>>> import numpy as np
>>> from numpy import linalg as LA
>>> np.set_printoptions(suppress=True, linewidth=200)
>>> M = np.load("mat.npy")
>>> print(M)
[[ 18 -18 -14   2  16 -16   2   2  10]
 [  9  -9  -7   1   8  -8   1   1   5]
 [ 27 -27 -21   3  24 -24   3   3  15]
 [ -9   9   7  -1  -8   8  -1  -1  -5]
 [  0   0   0   0   0   0   0   0   0]
 [ 27 -27 -21   3  24 -24   3   3  15]
 [  9  -9  -7   1   8  -8   1   1   5]
 [-27  27  21  -3 -24  24  -3  -3 -15]
 [  0   0   0   0   0   0   0   0   0]
 [-27  27  21  -3 -24  24  -3  -3 -15]]
>>> print(LA.lstsq(M[:-1].T, M[-1])[2])
1
>>> print(round(float(np.trace(LA.pinv(M) @ M)), 2))
1.0
>>> print(np.allclose(M[:-1].T @ LA.lstsq(M[:-1].T, M[-1])[0], M[-1]))
True
>>> print(np.abs(np.diag(LA.qr(M)[1])) > 1e-9)
[ True False False False False False False False False]
>>> print(np.unique(M.round(6), axis=0).shape)
(6, 9)
>>> E = np.loadtxt("m.csv", delimiter=",")
>>> print(E)
[[ 1.  1.  1.  1.  1.  1.  1.  1.]
 [ 1. -1.  1. -1. -1.  1. -1.  1.]
 [ 1.  1. -1. -1.  1.  1. -1. -1.]
 [ 1. -1. -1.  1.  1. -1. -1.  1.]]
>>> gram = E.T @ E
>>> print(np.allclose(gram, gram.T))
True
>>> print(np.diag(gram))
[4. 4. 4. 4. 4. 4. 4. 4.]
>>> print(np.round(LA.eigvalsh(gram)[::-1], 2))
[8. 8. 8. 8. 0. 0. 0. 0.]
>>> T = np.stack([E, 3 * E, E[::-1]])
>>> print(LA.matrix_rank(T.reshape(3, -1)))
2
>>> print(T.shape)
(3, 4, 8)
>>> print(LA.matrix_rank(T))
[4 4 4]
>>> print(np.einsum("bij,cij->bc", T, T))
[[ 32.  96.   0.]
 [ 96. 288.   0.]
 [  0.   0.  32.]]
>>> u, v = E[3], E[1]
>>> print(u @ v)
0.0
>>> print(u @ u)
8.0
>>> p = (u @ v) / (u @ u) * u
>>> print(np.round(LA.norm(u + v) ** 2 + LA.norm(u - v) ** 2, 2))
32.0
>>> W = np.array([[-2, 0, -2, 0, 1, 0],
...     [0, 1, 2, -1, 2, -1],
...     [1, -2, 0, -2, 0, 1],
...     [2, -1, 1, 1, -1, -1],
...     [2, 1, -2, 0, 2, -2],
...     [1, 1, -1, -2, 1, 1],
...     [-2, 2, 0, 2, -2, 2],
...     [0, -1, 2, 1, 0, -1]])
>>> b = np.array([3, -2, -2, 0, -1, -1])
>>> hid = np.maximum(E @ W + b, 0)
>>> print(LA.matrix_rank(hid))
4
>>> Z = np.array([[-8, 0, -4],
...     [5, -1, -2],
...     [-5, 2, -9],
...     [-4, 6, 7],
...     [7, 6, 3],
...     [3, -5, -4]])
>>> print(hid @ Z)
[[-26.  12. -14.]
 [ -2. -10. -12.]
 [ 47.  45.   6.]
 [-60.  30.  15.]]
>>> print((hid @ Z).round(6).argmax(axis=1))
[1 0 0 1]
>>> rng = np.random.default_rng(58)
>>> A2 = E + rng.integers(-2, 3, (4, 2)) @ rng.integers(-2, 3, (2, 8))
>>> print(A2)
[[ 0.  1. -1. -1.  1.  1.  0.  2.]
 [ 3. -1.  5.  3. -1.  1.  1. -1.]
 [ 2.  5.  1. -7. -1. -1. -4. -4.]
 [ 1.  1. -1. -3.  0. -2. -3.  0.]]
>>> print(LA.matrix_rank(A2 - E, tol=1e-8))
2
>>> feats = np.loadtxt("x.csv", delimiter=",")
>>> print(feats)
[[ 5.01 -1.6   7.07 -8.26 -5.08  0.1 ]
 [ 1.12  2.9   1.29 -0.85  1.29  0.54]
 [-1.52  0.74 -0.55  0.35  1.48  3.22]
 [ 4.03 -0.06  6.71 -6.5  -4.05  0.3 ]
 [-2.37 -1.06 -2.78  0.94  2.93  3.39]
 [ 3.2  -0.99 -1.22 -1.65  1.58  1.86]
 [-2.66 -0.25 -2.85 -0.66  3.27  4.91]
 [ 0.92  0.15  2.46 -1.73  2.48  2.42]
 [ 3.75  0.32  8.22 -8.27 -2.71  3.13]
 [ 1.25  0.46  0.76  1.13  2.48  0.18]
 [-0.67  0.21 -3.49 -0.23  1.01  4.23]
 [ 3.26 -0.75  8.3  -7.92 -5.32  0.4 ]
 [-3.09  1.6  -3.54  0.53  3.47  4.08]
 [ 5.35  1.43  5.45 -7.38 -4.05 -0.38]
 [-2.26  0.69 -1.98 -1.17  2.71  6.13]
 [-0.74  2.79  1.64 -1.59  1.36  1.83]
 [-2.03  1.99 -2.56  0.94  2.02  3.23]
 [-0.91  3.09  1.17 -1.63  0.91  1.2 ]
 [-1.63  1.08 -1.82 -0.22  2.48  3.67]
 [-1.29  2.35  1.77 -1.43  1.51  2.34]
 [ 2.52 -0.16  8.27 -8.35 -3.53  1.01]
 [ 4.9  -0.21  8.27 -7.6  -3.32  0.11]
 [-1.45  0.11 -2.44 -1.35  1.07  4.57]
 [ 0.77  1.86  1.59 -2.35  0.33  0.86]
 [-0.61  3.32 -0.32  0.53  2.55  3.1 ]
 [-4.01 -0.84 -3.33 -1.15  2.12  5.33]
 [-2.44  1.94 -3.13 -0.92  3.64  4.11]
 [ 3.9  -0.34  7.16 -6.72 -3.07  0.29]
 [-1.49 -0.27 -0.52 -1.93  3.99  2.42]
 [-2.98  0.18 -4.95 -1.22  1.82  4.92]]
>>> A2 = np.c_[feats[:, :4] @ np.array([[1, 2, 0, 2], [2, 2, 2, 0], [3, 0, 1, 3], [1, 1, 1, 0]]), np.array([1, 7, 7, 1, 8, 0, 0, 9, 7, 3, 0, 4, 6, 6, 1, 8, 3, 7, 6, 4, 8, 6, 1, 0, 4, 3, 6, 0, 6, 1])]
>>> print(A2.round(2))
[[ 14.76  -1.44  -4.39  31.23   1.  ]
 [  9.94   7.19   6.24   6.11   7.  ]
 [ -1.34  -1.21   1.28  -4.69   7.  ]
 [ 17.54   1.44   0.09  28.19   1.  ]
 [-11.89  -5.92  -3.96 -13.08   8.  ]
 [ -4.09   2.77  -4.85   2.74   0.  ]
 [-12.37  -6.48  -4.01 -13.87   0.  ]
 [  6.87   0.41   1.03   9.22   9.  ]
 [ 20.78  -0.13   0.59  32.16   7.  ]
 [  5.58   4.55   2.81   4.78   3.  ]
 [-10.95  -1.15  -3.3  -11.81   0.  ]
 [ 18.74  -2.9   -1.12  31.42   4.  ]
 [ -9.98  -2.45   0.19 -16.8    6.  ]
 [ 17.18   6.18   0.93  27.05   6.  ]
 [ -7.99  -4.31  -1.77 -10.46   1.  ]
 [  8.17   2.51   5.63   3.44   8.  ]
 [ -4.79   0.86   2.36 -11.74   3.  ]
 [  7.15   2.73   5.72   1.69   7.  ]
 [ -5.15  -1.32   0.12  -8.72   6.  ]
 [  7.29   0.69   5.04   2.73   4.  ]
 [ 18.66  -3.63  -0.4   29.85   8.  ]
 [ 21.69   1.78   0.25  34.61   6.  ]
 [ -9.9   -4.03  -3.57 -10.22   1.  ]
 [  6.91   2.91   2.96   6.31   0.  ]
 [  5.6    5.95   6.85  -2.18   4.  ]
 [-16.83 -10.85  -6.16 -18.01   3.  ]
 [ -8.87  -1.92  -0.17 -14.27   6.  ]
 [ 17.98   0.4   -0.24  29.28   0.  ]
 [ -5.52  -5.45  -2.99  -4.54   6.  ]
 [-18.69  -6.82  -5.81 -20.81   1.  ]]
>>> print(np.round(LA.lstsq(feats, A2[:, 0])[0], 2) + 0)
[1. 2. 3. 1. 0. 0.]
>>> print(np.round(LA.norm(A2 - feats @ LA.lstsq(feats, A2)[0], axis=0), 2) + 0)
[ 0.    0.    0.    0.   13.36]
>>> print(np.round(LA.norm(LA.qr(feats)[0].T @ A2, axis=0) ** 2 / ((A2 ** 2).sum(axis=0) + 1e-12), 2))
[1.   1.   1.   1.   0.77]
>>> z = feats[:, 4] > np.median(feats[:, 4])
>>> u = feats[z].mean(axis=0) - feats[~z].mean(axis=0)
>>> print(((feats - feats.mean(axis=0)) @ u > 0).astype(int))
[0 1 1 0 1 1 1 1 0 1 1 0 1 0 1 1 1 1 1 1 0 0 1 0 1 1 1 0 1 1]
>>> print((((feats - feats.mean(axis=0)) @ u > 0) == z).mean())
0.8
>>> feats @ feats
Traceback (most recent call last):
  File "<python-input-48>", line 1, in <module>
    feats @ feats
    ~~~~~~^~~~~~~
ValueError: matmul: Input operand 1 has a mismatch in its core dimension 0, with gufunc signature (n?,k),(k,m?)->(n?,m?) (size 30 is different from 6)
>>> gram = feats.T @ feats
>>> print(round(np.trace(gram), 2), round((feats ** 2).sum(), 2))
1900.25 1900.25
>>> print(LA.matrix_rank(gram))
6
>>> W0 = np.loadtxt("sample18.csv", delimiter=",")
>>> print(W0)
[[0. 1. 0. 1.]
 [1. 0. 0. 1.]
 [0. 0. 0. 1.]
 [1. 1. 1. 0.]]
>>> # symmetric
>>> ev, V = LA.eigh(W0)
>>> print(ev.round(2))
[-1.48 -1.    0.31  2.17]
>>> print(np.round(V @ np.diag(ev) @ V.T, 2) + 0)
[[0. 1. 0. 1.]
 [1. 0. 0. 1.]
 [0. 0. 0. 1.]
 [1. 1. 1. 0.]]
>>> print(np.round(LA.eigvalsh(W0 @ W0), 2))
[0.1  1.   2.19 4.71]
>>> print(np.round(V.T @ V, 2) + 0)
[[1. 0. 0. 0.]
 [0. 1. 0. 0.]
 [0. 0. 1. 0.]
 [0. 0. 0. 1.]]
